% ipython --no-banner

In [1]: import numpy as np

In [2]: np.set_printoptions(precision=3, suppress=True, linewidth=200)

In [3]: f = np.array([1, 0, 3, 5])

In [4]: rng = np.random.default_rng(467779)

In [5]: M = np.outer(rng.normal(size=22), f) + 0.3 * rng.normal(size=(22, 4))

In [6]: print(M)
[[ -1.002   0.175  -3.032  -4.882]
 [ -0.18   -0.101  -1.245  -2.154]
 [ -1.461  -0.591  -4.871  -8.119]
 [ -0.167  -0.21    0.402   0.976]
 [  0.857   0.107   1.435   2.391]
 [ -0.523   0.034  -0.31   -0.252]
 [  1.02    0.664   2.452   4.292]
 [  0.737  -0.05   -0.302  -0.173]
 [ -0.715  -0.242  -2.204  -4.069]
 [  3.089  -0.094   8.598  14.485]
 [ -2.018  -0.022  -6.758 -10.958]
 [ -0.331   0.615  -0.708  -0.314]
 [  0.573   0.251   1.239   2.013]
 [ -0.628   0.152  -1.85   -2.471]
 [ -1.153  -0.012  -3.898  -6.002]
 [ -0.627  -0.039  -1.693  -3.291]
 [ -0.208   1.054  -1.497  -1.587]
 [  0.03   -0.143   0.374   0.334]
 [ -0.563  -0.169  -0.945  -0.995]
 [ -1.703   0.189  -4.483  -7.912]
 [ -1.313  -0.505  -4.322  -6.4  ]
 [ -2.748   0.749  -7.16  -11.615]]

In [7]: left, sig, Vt = np.linalg.svd(M)

In [8]: print(np.argmax(sig[:-1] / (sig[1:] + 1e-6)) + 1)
1

In [9]: out = left[:, :1] @ np.diag(sig[:1]) @ Vt[:1]

In [10]: np.linalg.matrix_rank(M, rtol=0.05)
Out[10]: np.int64(2)

In [11]: left, sig, Vt = np.linalg.svd(M, full_matrices=False)

In [12]: np.round(np.sqrt((sig ** 2).sum()), 3), np.round(np.linalg.norm(M), 3)
Out[12]: (np.float64(32.983), np.float64(32.983))

In [13]: np.cumsum(sig ** 2) / np.sum(sig ** 2)
Out[13]: array([0.994, 0.998, 0.999, 1.   ])

In [14]: np.round(left.T @ left, 3) + 0
Out[14]: 
array([[1., 0., 0., 0.],
       [0., 1., 0., 0.],
       [0., 0., 1., 0.],
       [0., 0., 0., 1.]])

In [15]: (sig > 1e-8).sum()
Out[15]: np.int64(4)

In [16]: np.allclose(left * sig @ Vt, M)
Out[16]: True

In [17]: sig / sig[0]
Out[17]: array([1.   , 0.058, 0.038, 0.029])

In [18]: np.round(left.T @ M @ Vt.T, 3) + 0
Out[18]: 
array([[32.889,  0.   ,  0.   ,  0.   ],
       [ 0.   ,  1.915,  0.   ,  0.   ],
       [ 0.   ,  0.   ,  1.263,  0.   ],
       [ 0.   ,  0.   ,  0.   ,  0.954]])

In [19]: np.linalg.norm(M, axis=1).argmax()
Out[19]: np.int64(9)

In [20]: cen = M - M.mean(axis=0)

In [21]: vecs = np.linalg.svd(cen)[2][:1]

In [22]: out = cen - cen @ vecs.T @ vecs

In [23]: np.cov(cen @ vecs.T, rowvar=False)
Out[23]: array(44.574)

In [24]: np.linalg.norm(out, axis=1).round(6).argmax()
Out[24]: np.int64(16)

In [25]: m1 = np.load("sample8.npy")

In [26]: m1.round(3) + 0
Out[26]: 
array([[  0.   ,  -0.882,  -0.034,   5.656,  -0.002, -31.532,  -0.295,   0.002],
       [  0.001,   0.612,  -0.054,  -2.47 ,  -0.005,  22.64 ,   0.008,   0.004],
       [  0.   ,  -0.112,   0.02 ,  -3.578,   0.001, -28.925,  -0.228,   0.   ],
       [  0.   ,  -0.235,  -0.004,  -1.107,   0.004, -10.084,   0.209,   0.001],
       [  0.   ,   1.699,   0.057,  -5.326,  -0.006,  -9.119,   0.004,   0.002],
       [  0.   ,   0.227,  -0.013,   3.787,   0.002, -13.42 ,   0.081,  -0.001],
       [  0.   ,   0.645,  -0.008,   2.178,  -0.001, -32.527,  -0.015,   0.003],
       [  0.   ,   0.608,   0.035,   4.852,  -0.007, -29.447,   0.034,   0.002],
       [  0.   ,  -1.036,  -0.068,  -0.313,   0.016, -16.464,  -0.198,  -0.001],
       [  0.   ,  -0.389,   0.033,   4.374,   0.01 , -11.325,  -0.144,   0.001],
       [  0.   ,  -1.282,  -0.012,   0.77 ,  -0.002,  12.869,  -0.001,   0.002],
       [  0.   ,   0.736,  -0.004,   2.563,   0.003,  -7.497,   0.099,   0.   ],
       [  0.   ,   0.268,  -0.081,  -4.007,  -0.005,   8.734,  -0.198,   0.002],
       [  0.   ,  -0.403,   0.047,   4.349,   0.006,  58.353,   0.242,   0.   ],
       [ -0.001,  -0.568,   0.005,  -1.935,  -0.005,  17.373,  -0.113,   0.   ],
       [  0.   ,  -0.83 ,   0.004,   3.13 ,  -0.003,  -2.055,  -0.005,  -0.001],
       [  0.   ,  -1.283,  -0.004,  -1.676,   0.005,  11.686,   0.2  ,   0.001],
       [  0.   ,   0.21 ,  -0.029,   3.845,  -0.006,  -6.219,   0.329,  -0.002],
       [  0.   ,  -0.184,   0.   , -11.126,   0.006,  -3.523,   0.293,   0.001],
       [  0.   ,   0.425,  -0.003,   3.072,   0.004,  45.148,   0.096,   0.   ],
       [  0.   ,   1.109,   0.011,  -6.371,   0.009,   2.623,  -0.228,  -0.003],
       [  0.   ,   0.928,  -0.02 ,   0.999,  -0.011,  17.186,  -0.11 ,   0.001],
       [  0.   ,   1.513,   0.016,  -0.21 ,   0.005, -32.332,  -0.127,  -0.001],
       [  0.   ,  -0.287,  -0.016,  -6.872,   0.   , -16.807,  -0.124,  -0.001],
       [  0.   ,   1.154,   0.013,   0.401,   0.005,   2.463,   0.288,   0.002],
       [  0.   ,   0.295,   0.035,   2.855,   0.008,  19.798,   0.139,   0.   ],
       [  0.   ,  -0.264,   0.005,   0.598,  -0.009,  -6.888,   0.048,   0.   ],
       [  0.   ,   1.226,   0.002,   0.071,   0.003,   4.712,   0.003,   0.   ],
       [  0.   ,  -0.776,  -0.026,   2.454,   0.002, -25.671,  -0.003,   0.002],
       [  0.   ,  -0.799,  -0.047,  -2.878,   0.001,  32.354,   0.05 ,  -0.003],
       [  0.   ,  -1.259,  -0.016,   3.313,  -0.011,  42.926,   0.03 ,   0.001],
       [  0.   ,  -1.531,  -0.012,  -4.683,   0.003, -10.753,   0.118,  -0.001],
       [  0.   ,   0.887,  -0.002,   4.185,   0.002,  -4.275,  -0.176,   0.001]])

In [27]: # column 5 is much longer than the rest

In [28]: out = np.array([[0, 3, 0],
    ...:     [0, 2, 0],
    ...:     [3, 1, 2],
    ...:     [2, 0, 1],
    ...:     [3, 2, 3],
    ...:     [0, 2, 2],
    ...:     [2, 2, 1],
    ...:     [1, 0, 2]])

In [29]: np.linalg.matrix_rank(m1 @ out)
Out[29]: np.int64(3)

In [30]: x0 = np.array([2, 1, -2, -1])

In [31]: target = M @ x0

In [32]: np.round(np.linalg.pinv(M) @ M, 3) + 0
Out[32]: 
array([[1., 0., 0., 0.],
       [0., 1., 0., 0.],
       [0., 0., 1., 0.],
       [0., 0., 0., 1.]])

In [33]: np.linalg.lstsq(M, target)[0]
Out[33]: array([ 2.,  1., -2., -1.])

In [34]: target = target + 0.1 * rng.normal(size=22)

In [35]: target
Out[35]: 
array([  9.066,   4.033,  14.411,  -2.241,  -3.494,  -0.122,  -6.312,   2.138,   6.813, -25.588,  20.294,   1.553,  -2.988,   5.228,  11.568,   5.459,   5.178,  -1.138,   1.639,  13.703,  11.733,
        21.171])

In [36]: b, *_ = np.linalg.lstsq(M, target)

In [37]: np.round(M.T @ (target - M @ b), 3) + 0
Out[37]: array([0., 0., 0., 0.])

In [38]: print(b)
[ 1.923  1.038 -1.907 -1.037]

In [39]: round(float(np.linalg.norm(target - M @ b)), 3)
Out[39]: 0.411

In [40]: W0 = np.loadtxt("case14.csv", delimiter=",")

In [41]: W0
Out[41]: 
array([[2., 2., 2.],
       [2., 4., 4.],
       [2., 4., 6.]])

In [42]: # symmetric, so the eigenvalues are real

In [43]: labels = m1[:, 1] > np.median(m1[:, 1])

In [44]: f = m1[labels].mean(axis=0) - m1[~labels].mean(axis=0)

In [45]: np.argsort(-np.abs(f).round(6), kind="stable")
Out[45]: array([1, 5, 3, 6, 2, 4, 7, 0])

In [46]: f.round(3) + 0
Out[46]: array([ 0.   ,  1.497,  0.005,  1.212, -0.001, -1.399,  0.01 ,  0.001])

In [47]: print(np.round(np.abs(np.linalg.eigvals(W0)).max(), 3))
10.098

In [48]: np.allclose(W0 @ W0.T, W0.T @ W0)
Out[48]: True

In [49]: np.linalg.matrix_power(W0, 4)
Out[49]: 
array([[1120., 2016., 2512.],
       [2016., 3632., 4528.],
       [2512., 4528., 5648.]])

In [50]: print(np.trace(W0))
12.0

In [51]: np.sort(np.abs(np.linalg.eigvals(W0)))
Out[51]: array([ 0.616,  1.286, 10.098])

In [52]: X = np.array([[-5, 5, 0],
    ...:     [-1, 1, 2],
    ...:     [-4, 4, 3],
    ...:     [-1, 1, 5],
    ...:     [-1, 1, 5],
    ...:     [-3, 3, 5]])

In [53]: X
Out[53]: 
array([[-5,  5,  0],
       [-1,  1,  2],
       [-4,  4,  3],
       [-1,  1,  5],
       [-1,  1,  5],
       [-3,  3,  5]])

In [54]: # rows and columns are dependent

In [55]: np.allclose(X[:-1].T @ np.linalg.lstsq(X[:-1].T, X[-1])[0], X[-1])
Out[55]: True

In [56]: np.linalg.lstsq(X[:-1].T, X[-1])[2]
Out[56]: np.int32(2)

In [57]: round(np.trace(np.linalg.pinv(X) @ X), 3)
Out[57]: np.float64(2.0)

In [58]: np.abs(np.diag(np.linalg.qr(X)[1])) > 1e-9
Out[58]: array([ True, False,  True])

In [59]: feats = np.load("a.npy")

In [60]: print(feats)
[[ -0.7  -0.4   0.7   0.2  -0.9   0.2]
 [  0.1  -0.1   0.3  -0.6   0.4  -0.7]
 [ -0.6   0.9   0.   -0.7  -1.5  -0.6]
 [ -1.3   0.1  -0.8   0.3   1.1  -0.2]
 [  1.3   2.2   0.1  -1.4   0.1  -1.4]
 [ -1.5  -0.4  -1.7   0.3  -0.9  -0.2]
 [ -0.2   0.3   0.6  -1.3   0.4   1. ]
 [ -0.1  -1.6   1.2  -0.6   0.    1.4]
 [  0.1   1.2  -1.5  -0.2   0.3  -0.5]
 [ -0.5   0.8   2.5  -0.1  -1.8  -1.6]
 [  0.5   0.1  -0.1   0.4  -1.    0.4]
 [  2.3   1.    0.3  -0.8  -1.    0.7]
 [ -1.7   0.   -1.8   0.6  -1.4  -0.1]
 [  1.4   0.4  -0.9   0.7   3.4  -0.1]
 [ -0.2  -0.4  -0.6  -0.2  -0.2  -0.5]
 [  0.5  -0.2   0.1   0.9  -0.1  -1. ]
 [ -2.1  -0.8   0.7   0.1   0.9   0.6]
 [  1.1   0.4   0.3   1.7   0.2  -0.1]
 [  2.7   0.1  -1.9   0.1  -1.8  -1. ]
 [ -0.1   0.4  -1.7  -2.3   0.8   0.3]
 [ 18.   16.  -18.    8.  -20.  -34. ]
 [ -0.6  -1.9   0.8   0.3  -0.4   0. ]
 [ -1.   -2.    0.8   0.4   0.    0.1]
 [  0.   -1.8   0.2   0.4   0.5   1.6]
 [  1.    0.7   0.   -0.6  -0.1   0.1]
 [ -1.2  -1.7  -0.1   1.4  -0.2  -1.2]
 [  1.1  -0.4  -0.4   1.7  -0.9   0. ]
 [  0.9   0.2  -0.6   2.6   0.    2.2]
 [ -0.8   0.8  -0.2  -0.8   1.4   1.5]
 [ -0.2  -0.1  -0.2   0.6   0.    0.4]
 [ -0.2   0.7   0.6   1.    0.9   0.3]]

In [61]: cov = np.cov(feats, rowvar=False)

In [62]: cov.shape
Out[62]: (6, 6)

In [63]: np.polyfit(feats[:, 1], feats[:, 5], 1)
Out[63]: array([-1.925, -0.145])
